$ ipython --no-banner

In [1]: import numpy as np

In [2]: np.set_printoptions(precision=3, suppress=True, linewidth=140)

In [3]: X = 5 * np.eye(8) + np.ones((8, 8))

In [4]: X
Out[4]: 
array([[6., 1., 1., 1., 1., 1., 1., 1.],
       [1., 6., 1., 1., 1., 1., 1., 1.],
       [1., 1., 6., 1., 1., 1., 1., 1.],
       [1., 1., 1., 6., 1., 1., 1., 1.],
       [1., 1., 1., 1., 6., 1., 1., 1.],
       [1., 1., 1., 1., 1., 6., 1., 1.],
       [1., 1., 1., 1., 1., 1., 6., 1.],
       [1., 1., 1., 1., 1., 1., 1., 6.]])

In [5]: other = np.array([[-1, -1],
   ...:     [0, 1],
   ...:     [-1, 2],
   ...:     [1, 2],
   ...:     [-1, 1],
   ...:     [-1, 1],
   ...:     [1, 0],
   ...:     [-1, -1]])

In [6]: np.einsum("ij,ij->i", X, X)
Out[6]: array([43., 43., 43., 43., 43., 43., 43., 43.])

In [7]: np.einsum("ik,kj->ij", X, other)
Out[7]: 
array([[-8.,  0.],
       [-3., 10.],
       [-8., 15.],
       [ 2., 15.],
       [-8., 10.],
       [-8., 10.],
       [ 2.,  5.],
       [-8.,  0.]])

In [8]: np.einsum("ij->j", X)
Out[8]: array([13., 13., 13., 13., 13., 13., 13., 13.])

In [9]: other.T @ X.T
Out[9]: 
array([[-8., -3., -8.,  2., -8., -8.,  2., -8.],
       [ 0., 10., 15., 15., 10., 10.,  5.,  0.]])

In [10]: np.vstack([X, other.T]).shape
Out[10]: (10, 8)

In [11]: np.linalg.matrix_rank(np.vstack([X, other.T]))
Out[11]: np.int64(8)

In [12]: other = X / np.sqrt((X ** 2).mean(axis=1, keepdims=True))

In [13]: np.linalg.norm(other, axis=1)
Out[13]: array([2.828, 2.828, 2.828, 2.828, 2.828, 2.828, 2.828, 2.828])

In [14]: other[0]
Out[14]: array([2.588, 0.431, 0.431, 0.431, 0.431, 0.431, 0.431, 0.431])

In [15]: U, sigma, VT = np.linalg.svd(X, full_matrices=False)

In [16]: np.round(U.T @ U, 3) + 0
Out[16]: 
array([[1., 0., 0., 0., 0., 0., 0., 0.],
       [0., 1., 0., 0., 0., 0., 0., 0.],
       [0., 0., 1., 0., 0., 0., 0., 0.],
       [0., 0., 0., 1., 0., 0., 0., 0.],
       [0., 0., 0., 0., 1., 0., 0., 0.],
       [0., 0., 0., 0., 0., 1., 0., 0.],
       [0., 0., 0., 0., 0., 0., 1., 0.],
       [0., 0., 0., 0., 0., 0., 0., 1.]])

In [17]: np.abs(VT[0])
Out[17]: array([0.354, 0.354, 0.354, 0.354, 0.354, 0.354, 0.354, 0.354])

In [18]: sigma / sigma[0]
Out[18]: array([1.   , 0.385, 0.385, 0.385, 0.385, 0.385, 0.385, 0.385])

In [19]: (sigma > 1e-8).sum()
Out[19]: np.int64(8)
